$ python3 -q
>>> import numpy as np
>>> np.set_printoptions(precision=3, suppress=True, linewidth=120)
>>> def rd(a):
...     return np.round(a, 3) + 0
... 
>>> E = np.load("out5.npy")
>>> print(E)
[[  2.612   0.827  -2.725   1.395   6.073  -0.115   0.818]
 [ -3.096   2.258   7.011   4.046   5.091   1.649  -2.031]
 [  1.404   2.171  -3.165   0.791  -1.487  -0.153   3.911]
 [  2.035  -4.001   0.679   2.406   4.532  -7.642   5.273]
 [ -4.892 -10.942   3.022   6.158  -0.011   0.224  -3.008]
 [ -0.234  -7.5     7.043  -1.809   1.542   2.416   2.192]
 [  1.991   6.945 -11.446   3.149  -6.418   1.775   8.347]
 [ -4.75    1.765  -2.019   3.109   0.14    0.051  -0.373]
 [ -1.957   9.445   2.896   3.831  -2.671   3.052   1.644]
 [  4.897   4.548   5.976  -0.488   3.809   2.424  -1.659]
 [ -0.387   7.041  -7.375  -1.001  -2.783  -0.574   2.19 ]
 [  1.09    7.287   4.97    0.818   0.251   1.552  -3.043]
 [ -1.156  -4.185  -2.762  -4.782  -5.623   0.081  -2.813]
 [ -4.037  -1.6     1.293   3.339   5.368   0.172  -2.102]]
>>> Q, r_ = np.linalg.qr(E)
>>> rd(Q @ r_)
array([[  2.612,   0.827,  -2.725,   1.395,   6.073,  -0.115,   0.818],
       [ -3.096,   2.258,   7.011,   4.046,   5.091,   1.649,  -2.031],
       [  1.404,   2.171,  -3.165,   0.791,  -1.487,  -0.153,   3.911],
       [  2.035,  -4.001,   0.679,   2.406,   4.532,  -7.642,   5.273],
       [ -4.892, -10.942,   3.022,   6.158,  -0.011,   0.224,  -3.008],
       [ -0.234,  -7.5  ,   7.043,  -1.809,   1.542,   2.416,   2.192],
       [  1.991,   6.945, -11.446,   3.149,  -6.418,   1.775,   8.347],
       [ -4.75 ,   1.765,  -2.019,   3.109,   0.14 ,   0.051,  -0.373],
       [ -1.957,   9.445,   2.896,   3.831,  -2.671,   3.052,   1.644],
       [  4.897,   4.548,   5.976,  -0.488,   3.809,   2.424,  -1.659],
       [ -0.387,   7.041,  -7.375,  -1.001,  -2.783,  -0.574,   2.19 ],
       [  1.09 ,   7.287,   4.97 ,   0.818,   0.251,   1.552,  -3.043],
       [ -1.156,  -4.185,  -2.762,  -4.782,  -5.623,   0.081,  -2.813],
       [ -4.037,  -1.6  ,   1.293,   3.339,   5.368,   0.172,  -2.102]])
>>> print(Q.shape, r_.shape)
(14, 7) (7, 7)
>>> rd(np.abs(np.diag(r_)))
array([10.946, 21.078, 19.064,  9.979, 10.566,  7.281,  8.119])
>>> rd(Q.T @ Q)
array([[1., 0., 0., 0., 0., 0., 0.],
       [0., 1., 0., 0., 0., 0., 0.],
       [0., 0., 1., 0., 0., 0., 0.],
       [0., 0., 0., 1., 0., 0., 0.],
       [0., 0., 0., 0., 1., 0., 0.],
       [0., 0., 0., 0., 0., 1., 0.],
       [0., 0., 0., 0., 0., 0., 1.]])
>>> rd(abs(r_[0, 0])), rd(np.linalg.norm(E[:, 0]))
(np.float64(10.946), np.float64(10.946))
>>> print(np.allclose(r_.T @ r_, E.T @ E))
True
>>> labels = E[:, 4] > np.median(E[:, 4])
>>> u = E[labels].mean(axis=0) - E[~labels].mean(axis=0)
>>> rd((((E - E.mean(axis=0)) @ u > 0) == labels).mean())
np.float64(0.929)
>>> print(rd(u))
[ 1.859 -1.489  6.442 -0.221  6.503 -0.571 -1.493]
>>> cen = (E - E.mean(axis=0)) / E.std(axis=0)
>>> print(rd(cen.std(axis=0)))
[1. 1. 1. 1. 1. 1. 1.]
>>> np.argwhere(np.abs(cen) > 2)
array([[ 3,  5],
       [ 4,  1],
       [ 6,  2],
       [ 6,  6],
       [12,  3]])
>>> b = np.linalg.lstsq(np.delete(cen, 5, axis=1), cen[:, 5])[0]
>>> rd(b)
array([-0.01 ,  0.399,  0.443,  0.054, -0.501, -0.271])
>>> rd(1 - np.var(cen[:, 5] - np.delete(cen, 5, axis=1) @ b))
np.float64(0.426)
>>> np.abs(b).argmax()
np.int64(4)
>>> out = np.c_[E[:, :4] @ np.array([[3, -2, -4, -9], [2, -1, 2, -9], [-4, -1, 8, 2], [4, 9, 9, 7]]), np.array([3, -1, -6, 7, -4, -1, 2, -9, 3, 5, 1, -7, 2, -4])]
>>> rd(out)
array([[ 25.97 ,   9.229, -18.039, -26.636,   3.   ],
       [-16.632,  33.337, 109.402,  49.886,  -1.   ],
       [ 24.378,   5.305, -19.475, -32.968,  -6.   ],
       [  5.011,  20.906,  10.944,  35.894,   7.   ],
       [-24.016,  73.126,  77.282, 191.656,  -4.   ],
       [-51.11 , -15.356,  25.999,  71.029,  -1.   ],
       [ 78.243,  28.86 , -57.301, -81.273,   2.   ],
       [  9.792,  37.735,  34.359,  44.59 ,  -9.   ],
       [ 16.759,  26.052,  84.365, -34.783,   3.   ],
       [ -2.069, -24.71 ,  32.924, -76.469,   5.   ],
       [ 38.417,  -7.901, -52.379, -81.643,   1.   ],
       [  1.236,  -7.075,  57.336, -59.727,  -7.   ],
       [-19.918, -33.779, -68.88 ,   9.071,   2.   ],
       [ -7.127,  38.432,  53.343,  76.692,  -4.   ]])
>>> print(rd(np.linalg.norm(np.linalg.qr(E)[0].T @ out, axis=0) ** 2 / ((out ** 2).sum(axis=0) + 1e-12)))
[1.    1.    1.    1.    0.386]
>>> np.linalg.matrix_rank(np.c_[E, out])
np.int64(8)
>>> np.linalg.matrix_rank(out)
np.int64(5)
>>> arr = np.loadtxt("block10.csv", delimiter=",")
>>> arr
array([[ 1., -2.,  4., -8.],
       [ 1., -1.,  1., -1.],
       [ 1.,  0.,  0.,  0.]])
>>> # row 0 is much longer than the rest
>>> ang = np.radians(90)
>>> r_ = np.eye(4)
>>> r_[0, 0] = r_[1, 1] = np.cos(ang)
>>> r_[0, 1], r_[1, 0] = -np.sin(ang), np.sin(ang)
>>> rd(r_)
array([[ 0., -1.,  0.,  0.],
       [ 1.,  0.,  0.,  0.],
       [ 0.,  0.,  1.,  0.],
       [ 0.,  0.,  0.,  1.]])
>>> out = arr @ r_.T
>>> np.abs(out - arr).max(axis=0)
array([1., 3., 0., 0.])
>>> np.allclose(arr @ arr.T, out @ out.T)
True
>>> rd(out)
array([[ 2.,  1.,  4., -8.],
       [ 1.,  1.,  1., -1.],
       [ 0.,  1.,  0.,  0.]])
>>> rd(np.linalg.svd(arr, compute_uv=False)), rd(np.linalg.svd(out, compute_uv=False))
(array([9.365, 1.404, 0.569]), array([9.365, 1.404, 0.569]))
>>> np.allclose(np.linalg.norm(arr, axis=1), np.linalg.norm(out, axis=1))
True
>>> mat = np.loadtxt("m.csv", delimiter=",")
>>> print(mat)
[[  6. -24. -24.  21.   9.]
 [ -4.  16.  16. -14.  -6.]
 [ -2.   8.   8.  -7.  -3.]
 [ -2.   8.   8.  -7.  -3.]
 [ -4.  16.  16. -14.  -6.]
 [  0.   0.   0.   0.   0.]
 [ -2.   8.   8.  -7.  -3.]]
>>> # row 3 repeats row 2
>>> mat - mat[0]
array([[  0.,   0.,   0.,   0.,   0.],
       [-10.,  40.,  40., -35., -15.],
       [ -8.,  32.,  32., -28., -12.],
       [ -8.,  32.,  32., -28., -12.],
       [-10.,  40.,  40., -35., -15.],
       [ -6.,  24.,  24., -21.,  -9.],
       [ -8.,  32.,  32., -28., -12.]])
>>> rd(mat.mean(axis=0))
array([-1.143,  4.571,  4.571, -4.   , -1.714])
>>> mat.sum(axis=0)
array([ -8.,  32.,  32., -28., -12.])
>>> print(rd(np.linalg.svd(mat, compute_uv=False)))
[61.644  0.     0.     0.     0.   ]
>>> rd(np.linalg.norm(mat, 2) / np.linalg.norm(mat))
np.float64(1.0)
>>> np.linalg.cond(mat) > 100
np.True_
>>> np.argsort(-np.linalg.norm(mat, axis=0).round(6), kind="stable")[:3]
array([1, 2, 3])
>>> np.linalg.matrix_rank(mat, rtol=0.1)
np.int64(1)
>>> rank = np.linalg.matrix_rank(mat)
>>> rank
np.int64(1)
>>> ns = np.linalg.svd(mat)[2][rank:].T
>>> print([int(np.linalg.matrix_rank(mat[:i])) for i in range(1, len(mat) + 1)])
[1, 1, 1, 1, 1, 1, 1]
>>> rd(ns @ ns.T)
array([[ 0.979,  0.084,  0.084, -0.074, -0.032],
       [ 0.084,  0.663, -0.337,  0.295,  0.126],
       [ 0.084, -0.337,  0.663,  0.295,  0.126],
       [-0.074,  0.295,  0.295,  0.742, -0.111],
       [-0.032,  0.126,  0.126, -0.111,  0.953]])
>>> [int(np.linalg.matrix_rank(np.delete(mat, i, axis=0))) for i in range(7)]
[1, 1, 1, 1, 1, 1, 1]
>>> [int(np.linalg.matrix_rank(mat[:, :j + 1])) for j in range(5)]
[1, 1, 1, 1, 1]
>>> ns.shape
(5, 4)
>>> np.allclose(mat @ ns, 0)
True
>>> rng = np.random.default_rng(70041)
>>> F = (rng.random((4, 4)) < 0.3) + np.eye(4)
>>> F /= F.sum(axis=1, keepdims=True)
>>> rd(F)
array([[0.5  , 0.5  , 0.   , 0.   ],
       [0.   , 1.   , 0.   , 0.   ],
       [0.   , 0.   , 1.   , 0.   ],
       [0.333, 0.333, 0.   , 0.333]])
>>> rd(np.linalg.norm(F[1] - F[0]))
np.float64(0.707)
>>> print(rd(np.linalg.norm(F, 2)))
1.222
>>> rd(np.linalg.norm(F, axis=1))
array([0.707, 1.   , 1.   , 0.577])
>>> rd(np.linalg.norm(F, "nuc"))
np.float64(3.005)
>>> F[1] @ F[0]
np.float64(0.5)
>>> rd(np.linalg.norm(F) ** 2 / np.linalg.norm(F, 2) ** 2)
np.float64(1.899)
>>> rd(np.linalg.det(F))
np.float64(0.167)
>>> np.flatnonzero(np.linalg.matrix_power((F != 0) + (F.T != 0) + np.eye(4), 4)[0])
array([0, 1, 3])
>>> print((F != 0).astype(int))
[[1 1 0 0]
 [0 1 0 0]
 [0 0 1 0]
 [1 1 0 1]]
>>> F @ np.ones(4)
array([1., 1., 1., 1.])
>>> rd(np.linalg.matrix_power(F, 2))
array([[0.25 , 0.75 , 0.   , 0.   ],
       [0.   , 1.   , 0.   , 0.   ],
       [0.   , 0.   , 1.   , 0.   ],
       [0.278, 0.611, 0.   , 0.111]])
>>> p = np.eye(4)[0]
>>> for _ in range(7):
...     p = p @ F
...     print(p.round(3))
... 
[0.5 0.5 0.  0. ]
[0.25 0.75 0.   0.  ]
[0.125 0.875 0.    0.   ]
[0.062 0.938 0.    0.   ]
[0.031 0.969 0.    0.   ]
[0.016 0.984 0.    0.   ]
[0.008 0.992 0.    0.   ]
>>> rd(F - F[0])
array([[ 0.   ,  0.   ,  0.   ,  0.   ],
       [-0.5  ,  0.5  ,  0.   ,  0.   ],
       [-0.5  , -0.5  ,  1.   ,  0.   ],
       [-0.167, -0.167,  0.   ,  0.333]])
>>> F.sum(axis=1)
array([1., 1., 1., 1.])
>>> rd(np.linalg.svd(F, compute_uv=False))
array([1.222, 1.   , 0.523, 0.261])
>>> np.unravel_index(np.abs(F).argmax(), F.shape)
(np.int64(1), np.int64(1))
>>> rd(F.reshape(-1, 2))
array([[0.5  , 0.5  ],
       [0.   , 0.   ],
       [0.   , 1.   ],
       [0.   , 0.   ],
       [0.   , 0.   ],
       [1.   , 0.   ],
       [0.333, 0.333],
       [0.   , 0.333]])
>>> rd(F.reshape(2, -1))
array([[0.5  , 0.5  , 0.   , 0.   , 0.   , 1.   , 0.   , 0.   ],
       [0.   , 0.   , 1.   , 0.   , 0.333, 0.333, 0.   , 0.333]])
>>> blk = F.reshape(4, 2, -1)
>>> print(rd(blk.sum(axis=1)))
[[0.5   0.5  ]
 [0.    1.   ]
 [1.    0.   ]
 [0.333 0.667]]
>>> print(blk.shape)
(4, 2, 2)
>>> X = np.loadtxt("x.csv", delimiter=",")
>>> X
array([[-2.,  1.],
       [ 0., -2.]])
>>> ang = np.radians(45)
>>> r_ = np.eye(2)
>>> r_[1, 1] = r_[0, 0] = np.cos(ang)
>>> r_[1, 0], r_[0, 1] = -np.sin(ang), np.sin(ang)
>>> rd(r_)
array([[ 0.707,  0.707],
       [-0.707,  0.707]])
>>> out = X @ r_.T
>>> rd(np.linalg.svd(X, compute_uv=False)), rd(np.linalg.svd(out, compute_uv=False))
(array([2.562, 1.562]), array([2.562, 1.562]))
>>> np.allclose(X @ X.T, out @ out.T)
True
>>> rd(np.abs(out - X).max(axis=0))
array([1.414, 1.121])
>>> np.allclose(np.linalg.norm(X, axis=1), np.linalg.norm(out, axis=1))
True
>>> labels = rng.permutation(2)
>>> labels
array([0, 1])
>>> out = r_[labels][:, labels]
>>> print(rd(np.diag(out)))
[0.707 0.707]
>>> rd(np.linalg.det(out)), rd(np.linalg.det(r_[labels]))
(np.float64(1.0), np.float64(1.0))
>>> Q, r_ = np.linalg.qr(X)
>>> np.abs(np.diag(r_))
array([2., 2.])
>>> print(abs(r_[0, 0]), rd(np.linalg.norm(X[:, 0])))
2.0 2.0
>>> np.trace(Q @ Q.T)
np.float64(2.0)
>>> print(np.allclose(r_.T @ r_, X.T @ X))
True
>>> Q
array([[ 1.,  0.],
       [-0.,  1.]])
>>> Q.T @ Q
array([[1., 0.],
       [0., 1.]])
>>> print(r_)
[[-2.  1.]
 [ 0. -2.]]
>>> out = np.linalg.inv(r_)
>>> np.allclose(out, r_.T)
False
>>> r_ @ out
array([[1., 0.],
       [0., 1.]])
>>> print(rd(np.linalg.inv(out)))
[[-2.  1.]
 [ 0. -2.]]
>>> print(out)
[[-0.5  -0.25]
 [-0.   -0.5 ]]
>>> out = np.array([[3, 6, -1], [-5, 2, 0]])
>>> np.einsum("ik,kj->ji", X, out)
array([[-11.,  10.],
       [-10.,  -4.],
       [  2.,   0.]])
>>> X @ out
array([[-11., -10.,   2.],
       [ 10.,  -4.,   0.]])
>>> np.einsum("ij,ij->i", X, X)
array([5., 4.])
>>> W0 = np.load("data.npy")
>>> W0
array([[ 9.,  9.,  7.,  2., -2., -3.,  8.,  0.],
       [ 7.,  5.,  0.,  5., -9., -5., -9.,  0.],
       [ 1., -1., -4.,  6.,  0., -5.,  4.,  0.],
       [ 7., -5.,  8.,  3., -6.,  8.,  2.,  0.],
       [ 9., -3., -4.,  6.,  9., -7.,  0.,  0.],
       [ 4.,  4., -5.,  1.,  5., -8., -2.,  0.],
       [-8.,  9., -5., -7., -5.,  1., -5.,  0.],
       [ 0.,  0.,  0.,  0.,  0.,  0.,  0.,  9.]])
>>> # 2 groups of indices that never mix
>>> Q, evecs = np.linalg.qr(W0[:, :1])[0], np.linalg.qr(W0[:, 1:])[0]
>>> s = np.linalg.svd(Q.T @ evecs, compute_uv=False)
>>> rd(np.degrees(np.arccos(s.clip(0, 1))))
array([6.365])
>>> (s > 0.9).sum()
np.int64(1)
